% python3 -q
>>> import numpy as np
>>> import numpy.linalg as la
>>> np.set_printoptions(precision=3, suppress=True, linewidth=120, sign=" ")
>>> mat = np.load("block7.npy")
>>> mat
array([[  6,   2,   0,   0,   1,   1,   1,   2,   2,   0],
       [  2,   7,   0,   0,   1,   2,   2,   2,   2,   2],
       [  0,   2,   1,   2,   2,   0,   1,   1,   1,   0],
       [  2,   0,   2,   7,   2,   0,   1,   1,   2,   2],
       [  0,   0,   0,   2,   1,   1,   1,   2,   1,   0],
       [  1,   0,   2,   1,   1,   5,   2,   1,   1,   2],
       [  1,   1,   0,   0,   0,   2,   6,   0,   2,   1],
       [  2,   1,   2,   2,   0,   0,   1,   0,   0,   0],
       [  1,   0,   1,   1,   2,   0,   0,   0,  15,   2],
       [  0,   0,   2,   2,   0,   1,   2,   1,   0,   0]])
>>> Y = mat / la.norm(mat, axis=1, keepdims=True)
>>> gram = Y @ Y.T
>>> round(np.degrees(np.arccos(np.clip(gram[6, 5], -1, 1))), 3)
np.float64(52.577)
>>> (np.abs(gram) > 0.9).astype(int)
array([[ 1,  0,  0,  0,  0,  0,  0,  0,  0,  0],
       [ 0,  1,  0,  0,  0,  0,  0,  0,  0,  0],
       [ 0,  0,  1,  0,  0,  0,  0,  0,  0,  0],
       [ 0,  0,  0,  1,  0,  0,  0,  0,  0,  0],
       [ 0,  0,  0,  0,  1,  0,  0,  0,  0,  0],
       [ 0,  0,  0,  0,  0,  1,  0,  0,  0,  0],
       [ 0,  0,  0,  0,  0,  0,  1,  0,  0,  0],
       [ 0,  0,  0,  0,  0,  0,  0,  1,  0,  0],
       [ 0,  0,  0,  0,  0,  0,  0,  0,  1,  0],
       [ 0,  0,  0,  0,  0,  0,  0,  0,  0,  1]])
>>> gram[6]
array([ 0.409,  0.526,  0.365,  0.242,  0.421,  0.608,  1.   ,  0.351,  0.313,  0.546])
>>> (gram - 2 * np.eye(10)).round(6).argmax(axis=1)
array([ 1,  2,  4,  7,  2,  9,  5,  3,  3,  7])
>>> rng = np.random.default_rng(861)
>>> idx = rng.permutation(10)
>>> idx
array([ 5,  9,  7,  4,  1,  2,  6,  8,  0,  3])
>>> Y = mat[idx][:, idx]
>>> Y
array([[  5,   2,   1,   1,   0,   2,   2,   1,   1,   1],
       [  1,   0,   1,   0,   0,   2,   2,   0,   0,   2],
       [  0,   0,   0,   0,   1,   2,   1,   0,   2,   2],
       [  1,   0,   2,   1,   0,   0,   1,   1,   0,   2],
       [  2,   2,   2,   1,   7,   0,   2,   2,   2,   0],
       [  0,   0,   1,   2,   2,   1,   1,   1,   0,   2],
       [  2,   1,   0,   0,   1,   0,   6,   2,   1,   0],
       [  0,   2,   0,   2,   0,   1,   0,  15,   1,   1],
       [  1,   0,   2,   1,   2,   0,   1,   2,   6,   0],
       [  0,   2,   1,   2,   0,   2,   1,   2,   2,   7]])
>>> np.trace(Y)
np.int64(48)
>>> mat.mean(axis=0)
array([ 1.5,  1.3,  1. ,  1.7,  1. ,  1.2,  1.7,  1. ,  2.6,  0.9])
>>> mat.sum(axis=1)
array([ 15,  20,  10,  19,   8,  16,  13,   8,  22,   8])
>>> np.round(la.norm(mat), 3)
np.float64(24.021)
>>> la.rank(mat)
Traceback (most recent call last):
  File "<python-input-20>", line 1, in <module>
    la.rank(mat)
    ^^^^^^^
AttributeError: module 'numpy.linalg' has no attribute 'rank'
>>> mat[10]
Traceback (most recent call last):
  File "<python-input-21>", line 1, in <module>
    mat[10]
    ~~~^^^^
IndexError: index 10 is out of bounds for axis 0 with size 10
>>> q, r_ = la.qr(mat)
>>> np.round(q.T @ q, 3) + 0
array([[ 1.,  0.,  0.,  0.,  0.,  0.,  0.,  0.,  0.,  0.],
       [ 0.,  1.,  0.,  0.,  0.,  0.,  0.,  0.,  0.,  0.],
       [ 0.,  0.,  1.,  0.,  0.,  0.,  0.,  0.,  0.,  0.],
       [ 0.,  0.,  0.,  1.,  0.,  0.,  0.,  0.,  0.,  0.],
       [ 0.,  0.,  0.,  0.,  1.,  0.,  0.,  0.,  0.,  0.],
       [ 0.,  0.,  0.,  0.,  0.,  1.,  0.,  0.,  0.,  0.],
       [ 0.,  0.,  0.,  0.,  0.,  0.,  1.,  0.,  0.,  0.],
       [ 0.,  0.,  0.,  0.,  0.,  0.,  0.,  1.,  0.,  0.],
       [ 0.,  0.,  0.,  0.,  0.,  0.,  0.,  0.,  1.,  0.],
       [ 0.,  0.,  0.,  0.,  0.,  0.,  0.,  0.,  0.,  1.]])
>>> np.abs(np.diag(r_))
array([ 7.141,  6.52 ,  3.938,  5.111,  2.401,  4.454,  4.734,  1.824,  8.393,  0.416])
>>> np.allclose(r_.T @ r_, mat.T @ mat)
True
